In [1]: import numpy as np

In [2]: from numpy import linalg as LA

In [3]: np.set_printoptions(precision=1, suppress=True, linewidth=140, floatmode="fixed")

In [4]: tidy = lambda a: np.round(a, 1) + 0

In [5]: m1 = np.minimum.outer(np.arange(1, 4), np.arange(1, 4)) * 3

In [6]: m1
Out[6]: 
array([[3, 3, 3],
       [3, 6, 6],
       [3, 6, 9]])

In [7]: L = LA.cholesky(m1)

In [8]: LA.eigvalsh(m1).min() > 0
Out[8]: np.True_

In [9]: rng = np.random.default_rng(25)

In [10]: lab = rng.permutation(3)

In [11]: lab
Out[11]: array([1, 2, 0])

In [12]: Y = m1[lab][:, lab]

In [13]: np.trace(Y)
Out[13]: np.int64(18)

In [14]: np.allclose(Y, m1)
Out[14]: False

In [15]: F = np.loadtxt("a.csv", delimiter=",")

In [16]: F
Out[16]: 
array([[-1.0, -2.0,  0.0,  2.0, -2.0,  1.0],
       [-2.0, -1.0, -2.0,  0.0,  2.0, -2.0],
       [ 0.0, -2.0, -1.0, -2.0,  0.0,  2.0],
       [ 2.0,  0.0, -2.0, -1.0, -2.0,  0.0],
       [-2.0,  2.0,  0.0, -2.0, -1.0, -2.0],
       [ 1.0, -2.0,  2.0,  0.0, -2.0, -1.0]])

In [17]: ev, V = LA.eigh(F)

In [18]: tidy(ev)
Out[18]: array([-4.2, -4.0, -3.5, -2.4,  2.6,  5.5])

In [19]: tidy(LA.eigvalsh(F + 4 * np.eye(6)))
Out[19]: array([-0.2,  0.0,  0.5,  1.6,  6.6,  9.5])

In [20]: np.abs(V[:, -1]).round(6).argmax()
Out[20]: np.int64(1)

In [21]: data = np.array([[0.0, 1.0, -3.0, 2.0, 1.0, 0.0],
    ...:     [-3.0, -3.0, 1.0, -3.0, 0.0, 0.0],
    ...:     [-2.0, 0.0, 0.0, -2.0, -1.0, 0.0],
    ...:     [-1.0, 2.0, 2.0, 2.0, -3.0, 0.0],
    ...:     [1.0, 1.0, 1.0, 2.0, 2.0, 0.0],
    ...:     [0.0, 0.0, 0.0, 0.0, 0.0, 0.0]])

In [22]: left, sigma, Vh = LA.svd(data)

In [23]: np.argmax(sigma[:-1] / (sigma[1:] + 1e-6)) + 1
Out[23]: np.int64(5)

In [24]: Y = left[:, :5] @ np.diag(sigma[:5]) @ Vh[:5]

In [25]: LA.matrix_rank(data, rtol=0.05)
Out[25]: np.int64(5)

In [26]: tidy(np.abs(data - Y).max())
Out[26]: np.float64(0.0)

In [27]: vec = np.array([-1, -1, 0, 0, -1, -2])

In [28]: np.sign((data @ vec).round(6))
Out[28]: array([-1.0,  1.0,  1.0,  1.0, -1.0,  0.0])

In [29]: print(data @ np.eye(6)[2])
[-3.0  1.0  0.0  2.0  1.0  0.0]

In [30]: data @ np.ones(6)
Out[30]: array([ 1.0, -8.0, -5.0,  2.0,  7.0,  0.0])

In [31]: (data * vec).sum(axis=1)
Out[31]: array([-2.0,  6.0,  3.0,  2.0, -4.0,  0.0])

In [32]: np.einsum("ij,j->i", data, vec)
Out[32]: array([-2.0,  6.0,  3.0,  2.0, -4.0,  0.0])

In [33]: left, sigma, Vh = LA.svd(data)

In [34]: V = Vh[:(sigma > 1e-8).sum()]

In [35]: vec = data[1] + 3 * data[3] + rng.integers(2) * np.eye(6)[1]

In [36]: vec
Out[36]: array([-6.0,  4.0,  7.0,  3.0, -9.0,  0.0])

In [37]: tidy(V.T @ V)
Out[37]: 
array([[1.0, 0.0, 0.0, 0.0, 0.0, 0.0],
       [0.0, 1.0, 0.0, 0.0, 0.0, 0.0],
       [0.0, 0.0, 1.0, 0.0, 0.0, 0.0],
       [0.0, 0.0, 0.0, 1.0, 0.0, 0.0],
       [0.0, 0.0, 0.0, 0.0, 1.0, 0.0],
       [0.0, 0.0, 0.0, 0.0, 0.0, 0.0]])

In [38]: np.allclose(V.T @ V @ vec, vec)
Out[38]: True

In [39]: tidy(LA.norm(vec - V.T @ V @ vec))
Out[39]: np.float64(0.0)

In [40]: print(LA.matrix_rank(np.vstack([data, vec])))
5

In [41]: tidy(np.diag(V.T @ V))
Out[41]: array([1.0, 1.0, 1.0, 1.0, 1.0, 0.0])

In [42]: mat = np.load("block12.npy")

In [43]: tidy(mat)
Out[43]: 
array([[-0.9,  0.5,  0.1],
       [-0.4, -0.4, -0.9],
       [-0.4, -0.8,  0.5]])

In [44]: lab = rng.permutation(3)

In [45]: lab
Out[45]: array([2, 1, 0])

In [46]: Y = mat[lab][:, lab]

In [47]: tidy(Y)
Out[47]: 
array([[ 0.5, -0.8, -0.4],
       [-0.9, -0.4, -0.4],
       [ 0.1,  0.5, -0.9]])

In [48]: print(tidy(LA.det(Y)), tidy(LA.det(mat[lab])))
1.0 -1.0

In [49]: cov = data.T @ data

In [50]: np.diag(cov)
Out[50]: array([15.0, 15.0, 15.0, 25.0, 15.0,  0.0])

In [51]: print(cov)
[[15.0  8.0 -4.0 13.0  7.0  0.0]
 [ 8.0 15.0 -1.0 17.0 -3.0  0.0]
 [-4.0 -1.0 15.0 -3.0 -7.0  0.0]
 [13.0 17.0 -3.0 25.0  2.0  0.0]
 [ 7.0 -3.0 -7.0  2.0 15.0  0.0]
 [ 0.0  0.0  0.0  0.0  0.0  0.0]]

In [52]: tidy(LA.svd(data, compute_uv=False) ** 2)
Out[52]: array([46.6, 23.7,  9.7,  3.8,  1.2,  0.0])

In [53]: tidy(LA.eigvalsh(cov)[::-1])
Out[53]: array([46.6, 23.7,  9.7,  3.8,  1.2,  0.0])

In [54]: print(LA.matrix_rank(cov))
5

In [55]: tidy(LA.norm(cov, 2) / LA.norm(cov))
Out[55]: np.float64(0.9)

In [56]: LA.matrix_rank(cov, rtol=0.1)
Out[56]: np.int64(3)

In [57]: print(np.argsort(-LA.norm(cov, axis=0).round(6), kind="stable")[:3])
[3 1 0]

In [58]: T = np.stack([mat, 2 * mat, mat[::-1]])

In [59]: print(tidy(T.sum(axis=0)))
[[-2.9  0.7  0.9]
 [-1.4 -1.5 -3.4]
 [-1.9 -1.9  1.7]]

In [60]: (T @ mat.T).shape
Out[60]: (3, 3, 3)

In [61]: vec = np.array([2, 1, 2])

In [62]: y = mat @ vec

In [63]: c, lr = np.zeros(3), 1 / LA.norm(mat, 2) ** 2

In [64]: for i in range(3):
    ...:     c -= lr * mat.T @ (mat @ c - y)
    ...:     if i % 1 == 0: print(i, round(LA.norm(mat @ c - y), 1))
    ...: 
0 0.0
1 0.0
2 0.0

In [65]: tidy(LA.cond(mat))
Out[65]: np.float64(1.0)

In [66]: E = np.load("sample7.npy")

In [67]: print(E)
[[-0.9 -0.9  0.0 -0.7 -0.8  1.5  1.0 -0.3]
 [-1.7 -1.5  0.2 -1.2 -1.5  2.8  2.0 -0.6]
 [-1.7 -1.7  0.6 -1.4 -1.7  2.7  2.0 -0.6]
 [-2.4 -2.4  0.7 -2.0 -2.5  4.3  2.9 -1.0]
 [-0.8 -0.7  0.2 -0.6 -0.6  1.3  1.0 -0.2]
 [ 0.1  0.0  0.2  0.0  0.1  0.1  0.1  0.0]
 [-0.8 -0.7  0.3 -0.6 -0.8  1.5  1.0 -0.4]
 [ 0.0  0.0 -0.1  0.0  0.0  0.0  0.0 -0.2]
 [-2.5 -2.4  0.6 -2.2 -2.4  4.2  2.9 -1.1]
 [-0.1 -0.2  0.1  0.0  0.0 -0.1 -0.1  0.0]
 [-0.9 -0.8  0.3 -0.7 -0.7  1.3  1.0 -0.2]
 [-0.1  0.0 -0.2  0.1 -0.1  0.0  0.0  0.0]
 [-2.4 -2.4  0.6 -2.1 -2.5  4.0  2.9 -0.9]]

In [68]: lab = rng.permutation(8)

In [69]: Y = E[:, lab] * rng.choice([-1, 1], 8)

In [70]: Y
Out[70]: 
array([[ 0.7,  1.5, -0.8,  1.0, -0.9, -0.0,  0.3,  0.9],
       [ 1.2,  2.8, -1.5,  2.0, -1.7, -0.2,  0.6,  1.5],
       [ 1.4,  2.7, -1.7,  2.0, -1.7, -0.6,  0.6,  1.7],
       [ 2.0,  4.3, -2.5,  2.9, -2.4, -0.7,  1.0,  2.4],
       [ 0.6,  1.3, -0.6,  1.0, -0.8, -0.2,  0.2,  0.7],
       [-0.0,  0.1,  0.1,  0.1,  0.1, -0.2, -0.0, -0.0],
       [ 0.6,  1.5, -0.8,  1.0, -0.8, -0.3,  0.4,  0.7],
       [-0.0,  0.0,  0.0,  0.0,  0.0,  0.1,  0.2, -0.0],
       [ 2.2,  4.2, -2.4,  2.9, -2.5, -0.6,  1.1,  2.4],
       [-0.0, -0.1,  0.0, -0.1, -0.1, -0.1, -0.0,  0.2],
       [ 0.7,  1.3, -0.7,  1.0, -0.9, -0.3,  0.2,  0.8],
       [-0.1,  0.0, -0.1,  0.0, -0.1,  0.2, -0.0, -0.0],
       [ 2.1,  4.0, -2.5,  2.9, -2.4, -0.6,  0.9,  2.4]])

In [71]: left, _, Vh = LA.svd(E.T @ Y)

In [72]: lab
Out[72]: array([3, 5, 4, 6, 0, 2, 7, 1])

In [73]: print(np.kron(np.eye(2, dtype=int), m1))
[[3 3 3 0 0 0]
 [3 6 6 0 0 0]
 [3 6 9 0 0 0]
 [0 0 0 3 3 3]
 [0 0 0 3 6 6]
 [0 0 0 3 6 9]]

In [74]: left, sigma, Vh = LA.svd(E)

In [75]: np.argmax(sigma[:-1] / (sigma[1:] + 1e-6)) + 1
Out[75]: np.int64(1)

In [76]: tidy(sigma)
Out[76]: array([14.6,  0.5,  0.4,  0.4,  0.3,  0.2,  0.2,  0.1])

In [77]: Y = left[:, :1] @ np.diag(sigma[:1]) @ Vh[:1]

In [78]: LA.matrix_rank(E, rtol=0.05)
Out[78]: np.int64(1)

In [79]: left, sigma, Vh = LA.svd(E, full_matrices=False)

In [80]: (sigma > 1e-8).sum()
Out[80]: np.int64(8)

In [81]: tidy(np.abs(Vh[0]))
Out[81]: array([0.4, 0.3, 0.1, 0.3, 0.3, 0.6, 0.4, 0.1])

In [82]: np.abs(left[:, 0]).round(6).argmax()
Out[82]: np.int64(8)

In [83]: tidy(np.cumsum(sigma ** 2) / np.sum(sigma ** 2))
Out[83]: array([1.0, 1.0, 1.0, 1.0, 1.0, 1.0, 1.0, 1.0])

In [84]: print(np.allclose(left * sigma @ Vh, E))
True

In [85]: J = np.loadtxt("case13.csv", delimiter=",")

In [86]: tidy(J)
Out[86]: 
array([[-0.1,  0.6,  0.1, -0.4],
       [-0.4,  0.0, -0.2,  0.6],
       [-0.2,  0.1, -0.4,  0.1],
       [ 0.2,  0.2, -0.5, -0.3],
       [ 0.4, -0.1, -0.2,  0.1],
       [ 0.5,  0.1, -0.3,  0.3],
       [ 0.0, -0.5, -0.4, -0.2],
       [-0.6, -0.2, -0.3, -0.3],
       [ 0.0,  0.0,  0.0,  0.3],
       [ 0.1, -0.5,  0.3, -0.1]])

In [87]: vec = np.array([3, 1, 1, 1])

In [88]: y = J @ vec

In [89]: tidy(LA.pinv(J) @ J)
Out[89]: 
array([[1.0, 0.0, 0.0, 0.0],
       [0.0, 1.0, 0.0, 0.0],
       [0.0, 0.0, 1.0, 0.0],
       [0.0, 0.0, 0.0, 1.0]])

In [90]: print(tidy(LA.solve(J.T @ J, J.T @ y)))
[3.0 1.0 1.0 1.0]

In [91]: y = y + 0.3 * rng.normal(size=10)

In [92]: tidy(y)
Out[92]: array([-0.1, -0.7, -0.5, -0.1,  1.0,  2.0, -0.7, -2.6,  0.1, -0.2])

In [93]: c, *_ = LA.lstsq(J, y)

In [94]: c.round()
Out[94]: array([3.0, 1.0, 1.0, 1.0])

In [95]: tidy(LA.norm(y - J @ c))
Out[95]: np.float64(0.5)

In [96]: q, R = LA.qr(J)

In [97]: tidy(np.trace(q @ q.T))
Out[97]: np.float64(4.0)

In [98]: cen = J - J.mean(axis=0)

In [99]: V = LA.svd(cen)[2][:1]

In [100]: Y = cen - cen @ V.T @ V

In [101]: LA.norm(Y, axis=1).round(6).argmax()
Out[101]: np.int64(0)

In [102]: tidy(np.cov(cen @ V.T, rowvar=False))
Out[102]: np.float64(0.1)

In [103]: tidy((cen @ V.T).std(axis=0))
Out[103]: array([0.3])
